>>> import numpy as np
>>> np.set_printoptions(precision=2, suppress=True, linewidth=140, sign=" ")
>>> rd = lambda a: np.round(a, 2) + 0
>>> rng = np.random.default_rng(748)
>>> m1 = np.array([[0, 3, 2, 2, 5, 4, 5, 2, 4, 2, 0],
...     [5, 3, 4, 3, 1, 1, 5, 5, 3, 3, 2],
...     [3, 5, 4, 1, 5, 2, 3, 3, 1, 1, 0],
...     [0, 3, 1, 3, 2, 5, 0, 3, 4, 0, 1],
...     [0, 4, 5, 1, 4, 0, 0, 2, 4, 1, 1],
...     [2, 0, 3, 1, 4, 3, 3, 2, 1, 0, 0],
...     [1, 5, 0, 4, 1, 0, 4, 1, 5, 4, 3],
...     [2, 0, 3, 4, 3, 3, 2, 4, 3, 1, 1],
...     [3, 5, 0, 0, 0, 2, 2, 5, 0, 0, 1],
...     [5, 3, 3, 3, 1, 0, 0, 0, 1, 4, 1],
...     [1, 1, 4, 0, 5, 0, 4, 3, 3, 1, 0],
...     [4, 2, 4, 3, 5, 2, 4, 2, 4, 4, 2]]) * (rng.random((12, 11)) < 0.3)
>>> m1
array([[ 0,  0,  0,  0,  0,  0,  0,  0,  4,  2,  0],
       [ 0,  3,  4,  3,  1,  0,  0,  0,  0,  0,  0],
       [ 0,  0,  4,  1,  5,  0,  3,  3,  0,  0,  0],
       [ 0,  0,  0,  0,  0,  5,  0,  0,  0,  0,  0],
       [ 0,  4,  5,  1,  0,  0,  0,  0,  4,  0,  0],
       [ 0,  0,  3,  0,  0,  3,  0,  0,  0,  0,  0],
       [ 1,  5,  0,  0,  1,  0,  4,  0,  0,  4,  0],
       [ 0,  0,  0,  0,  0,  0,  0,  0,  3,  0,  0],
       [ 3,  0,  0,  0,  0,  2,  0,  0,  0,  0,  0],
       [ 0,  0,  0,  0,  1,  0,  0,  0,  0,  0,  1],
       [ 0,  0,  0,  0,  0,  0,  0,  0,  0,  1,  0],
       [ 0,  0,  0,  3,  0,  2,  0,  0,  0,  0,  2]])
>>> vec = np.array([7, 5, 7, -9, 5, 8, -6, -5, -2, 3, 7])
>>> (m1 * vec).sum(axis=1)
array([-2, 21, 11, 40, 38, 45, 25, -6, 37, 12,  3,  3])
>>> m1 @ np.ones(11)
array([  6.,  11.,  16.,   5.,  14.,   6.,  15.,   3.,   5.,   2.,   1.,   7.])
>>> print(np.einsum("ij,j->i", m1, vec))
[-2 21 11 40 38 45 25 -6 37 12  3  3]
>>> m1 @ np.eye(11)[9]
array([ 2.,  0.,  0.,  0.,  0.,  0.,  4.,  0.,  0.,  0.,  1.,  0.])
>>> m1 * vec
array([[  0,   0,   0,   0,   0,   0,   0,   0,  -8,   6,   0],
       [  0,  15,  28, -27,   5,   0,   0,   0,   0,   0,   0],
       [  0,   0,  28,  -9,  25,   0, -18, -15,   0,   0,   0],
       [  0,   0,   0,   0,   0,  40,   0,   0,   0,   0,   0],
       [  0,  20,  35,  -9,   0,   0,   0,   0,  -8,   0,   0],
       [  0,   0,  21,   0,   0,  24,   0,   0,   0,   0,   0],
       [  7,  25,   0,   0,   5,   0, -24,   0,   0,  12,   0],
       [  0,   0,   0,   0,   0,   0,   0,   0,  -6,   0,   0],
       [ 21,   0,   0,   0,   0,  16,   0,   0,   0,   0,   0],
       [  0,   0,   0,   0,   5,   0,   0,   0,   0,   0,   7],
       [  0,   0,   0,   0,   0,   0,   0,   0,   0,   3,   0],
       [  0,   0,   0, -27,   0,  16,   0,   0,   0,   0,  14]])
>>> m1 @ (2 * vec)
array([ -4,  42,  22,  80,  76,  90,  50, -12,  74,  24,   6,   6])
